$ python -q
>>> import numpy as np
>>> import numpy.linalg as la
>>> np.set_printoptions(precision=2, suppress=True, linewidth=140)
>>> tidy = lambda a: np.round(a, 2) + 0
>>> mat = np.load("sample2.npy")
>>> mat
array([[1.  , 0.2 , 0.04, 0.01, 0.  , 0.  , 0.  , 0.  , 0.  , 0.  , 0.  , 0.  ],
       [0.2 , 1.  , 0.2 , 0.04, 0.01, 0.  , 0.  , 0.  , 0.  , 0.  , 0.  , 0.  ],
       [0.04, 0.2 , 1.  , 0.2 , 0.04, 0.01, 0.  , 0.  , 0.  , 0.  , 0.  , 0.  ],
       [0.01, 0.04, 0.2 , 1.  , 0.2 , 0.04, 0.01, 0.  , 0.  , 0.  , 0.  , 0.  ],
       [0.  , 0.01, 0.04, 0.2 , 1.  , 0.2 , 0.04, 0.01, 0.  , 0.  , 0.  , 0.  ],
       [0.  , 0.  , 0.01, 0.04, 0.2 , 1.  , 0.2 , 0.04, 0.01, 0.  , 0.  , 0.  ],
       [0.  , 0.  , 0.  , 0.01, 0.04, 0.2 , 1.  , 0.2 , 0.04, 0.01, 0.  , 0.  ],
       [0.  , 0.  , 0.  , 0.  , 0.01, 0.04, 0.2 , 1.  , 0.2 , 0.04, 0.01, 0.  ],
       [0.  , 0.  , 0.  , 0.  , 0.  , 0.01, 0.04, 0.2 , 1.  , 0.2 , 0.04, 0.01],
       [0.  , 0.  , 0.  , 0.  , 0.  , 0.  , 0.01, 0.04, 0.2 , 1.  , 0.2 , 0.04],
       [0.  , 0.  , 0.  , 0.  , 0.  , 0.  , 0.  , 0.01, 0.04, 0.2 , 1.  , 0.2 ],
       [0.  , 0.  , 0.  , 0.  , 0.  , 0.  , 0.  , 0.  , 0.01, 0.04, 0.2 , 1.  ]])
>>> L = la.cholesky(mat)
>>> tidy(np.diag(L) ** 2)
array([1.  , 0.96, 0.96, 0.96, 0.96, 0.96, 0.96, 0.96, 0.96, 0.96, 0.96, 0.96])
>>> gram = mat.T @ mat
>>> (mat @ mat.T).shape
(12, 12)
>>> tidy(la.eigvalsh(gram)[::-1])
array([2.18, 1.98, 1.71, 1.42, 1.16, 0.95, 0.79, 0.68, 0.59, 0.52, 0.47, 0.45])
>>> tidy(la.svd(mat, compute_uv=False) ** 2)
array([2.18, 1.98, 1.71, 1.42, 1.16, 0.95, 0.79, 0.68, 0.59, 0.52, 0.47, 0.45])
>>> np.allclose(gram, gram.T)
True
>>> la.matrix_rank(gram)
np.int64(12)
>>> tidy(la.matrix_power(mat, 4))
array([[1.27, 0.92, 0.45, 0.18, 0.06, 0.02, 0.  , 0.  , 0.  , 0.  , 0.  , 0.  ],
       [0.92, 1.53, 1.01, 0.47, 0.19, 0.06, 0.02, 0.  , 0.  , 0.  , 0.  , 0.  ],
       [0.45, 1.01, 1.55, 1.02, 0.47, 0.19, 0.06, 0.02, 0.  , 0.  , 0.  , 0.  ],
       [0.18, 0.47, 1.02, 1.55, 1.02, 0.47, 0.19, 0.06, 0.02, 0.  , 0.  , 0.  ],
       [0.06, 0.19, 0.47, 1.02, 1.55, 1.02, 0.47, 0.19, 0.06, 0.02, 0.  , 0.  ],
       [0.02, 0.06, 0.19, 0.47, 1.02, 1.55, 1.02, 0.47, 0.19, 0.06, 0.02, 0.  ],
       [0.  , 0.02, 0.06, 0.19, 0.47, 1.02, 1.55, 1.02, 0.47, 0.19, 0.06, 0.02],
       [0.  , 0.  , 0.02, 0.06, 0.19, 0.47, 1.02, 1.55, 1.02, 0.47, 0.19, 0.06],
       [0.  , 0.  , 0.  , 0.02, 0.06, 0.19, 0.47, 1.02, 1.55, 1.02, 0.47, 0.18],
       [0.  , 0.  , 0.  , 0.  , 0.02, 0.06, 0.19, 0.47, 1.02, 1.55, 1.01, 0.45],
       [0.  , 0.  , 0.  , 0.  , 0.  , 0.02, 0.06, 0.19, 0.47, 1.01, 1.53, 0.92],
       [0.  , 0.  , 0.  , 0.  , 0.  , 0.  , 0.02, 0.06, 0.18, 0.45, 0.92, 1.27]])
>>> tidy(np.sort(np.abs(la.eigvals(mat))))
array([0.67, 0.69, 0.72, 0.77, 0.82, 0.89, 0.98, 1.08, 1.19, 1.31, 1.41, 1.48])
>>> la.determinant(mat)
Traceback (most recent call last):
  File "<python-input-16>", line 1, in <module>
    la.determinant(mat)
    ^^^^^^^^^^^^^^
AttributeError: module 'numpy.linalg' has no attribute 'determinant'
>>> (mat + mat.T) / 2
array([[1.  , 0.2 , 0.04, 0.01, 0.  , 0.  , 0.  , 0.  , 0.  , 0.  , 0.  , 0.  ],
       [0.2 , 1.  , 0.2 , 0.04, 0.01, 0.  , 0.  , 0.  , 0.  , 0.  , 0.  , 0.  ],
       [0.04, 0.2 , 1.  , 0.2 , 0.04, 0.01, 0.  , 0.  , 0.  , 0.  , 0.  , 0.  ],
       [0.01, 0.04, 0.2 , 1.  , 0.2 , 0.04, 0.01, 0.  , 0.  , 0.  , 0.  , 0.  ],
       [0.  , 0.01, 0.04, 0.2 , 1.  , 0.2 , 0.04, 0.01, 0.  , 0.  , 0.  , 0.  ],
       [0.  , 0.  , 0.01, 0.04, 0.2 , 1.  , 0.2 , 0.04, 0.01, 0.  , 0.  , 0.  ],
       [0.  , 0.  , 0.  , 0.01, 0.04, 0.2 , 1.  , 0.2 , 0.04, 0.01, 0.  , 0.  ],
       [0.  , 0.  , 0.  , 0.  , 0.01, 0.04, 0.2 , 1.  , 0.2 , 0.04, 0.01, 0.  ],
       [0.  , 0.  , 0.  , 0.  , 0.  , 0.01, 0.04, 0.2 , 1.  , 0.2 , 0.04, 0.01],
       [0.  , 0.  , 0.  , 0.  , 0.  , 0.  , 0.01, 0.04, 0.2 , 1.  , 0.2 , 0.04],
       [0.  , 0.  , 0.  , 0.  , 0.  , 0.  , 0.  , 0.01, 0.04, 0.2 , 1.  , 0.2 ],
       [0.  , 0.  , 0.  , 0.  , 0.  , 0.  , 0.  , 0.  , 0.01, 0.04, 0.2 , 1.  ]])
>>> tidy(la.det(mat))
np.float64(0.64)
>>> np.allclose(mat @ mat.T, mat.T @ mat)
True
>>> np.trace(mat)
np.float64(12.0)
>>> tidy(np.abs(la.eigvals(mat)).max())
np.float64(1.48)
>>> tidy(mat @ mat)
array([[1.04, 0.41, 0.12, 0.04, 0.01, 0.  , 0.  , 0.  , 0.  , 0.  , 0.  , 0.  ],
       [0.41, 1.08, 0.42, 0.12, 0.04, 0.01, 0.  , 0.  , 0.  , 0.  , 0.  , 0.  ],
       [0.12, 0.42, 1.08, 0.42, 0.12, 0.04, 0.01, 0.  , 0.  , 0.  , 0.  , 0.  ],
       [0.04, 0.12, 0.42, 1.08, 0.42, 0.12, 0.04, 0.01, 0.  , 0.  , 0.  , 0.  ],
       [0.01, 0.04, 0.12, 0.42, 1.08, 0.42, 0.12, 0.04, 0.01, 0.  , 0.  , 0.  ],
       [0.  , 0.01, 0.04, 0.12, 0.42, 1.08, 0.42, 0.12, 0.04, 0.01, 0.  , 0.  ],
       [0.  , 0.  , 0.01, 0.04, 0.12, 0.42, 1.08, 0.42, 0.12, 0.04, 0.01, 0.  ],
       [0.  , 0.  , 0.  , 0.01, 0.04, 0.12, 0.42, 1.08, 0.42, 0.12, 0.04, 0.01],
       [0.  , 0.  , 0.  , 0.  , 0.01, 0.04, 0.12, 0.42, 1.08, 0.42, 0.12, 0.04],
       [0.  , 0.  , 0.  , 0.  , 0.  , 0.01, 0.04, 0.12, 0.42, 1.08, 0.42, 0.12],
       [0.  , 0.  , 0.  , 0.  , 0.  , 0.  , 0.01, 0.04, 0.12, 0.42, 1.08, 0.41],
       [0.  , 0.  , 0.  , 0.  , 0.  , 0.  , 0.  , 0.01, 0.04, 0.12, 0.41, 1.04]])
>>> np.allclose(mat, mat.T)
True
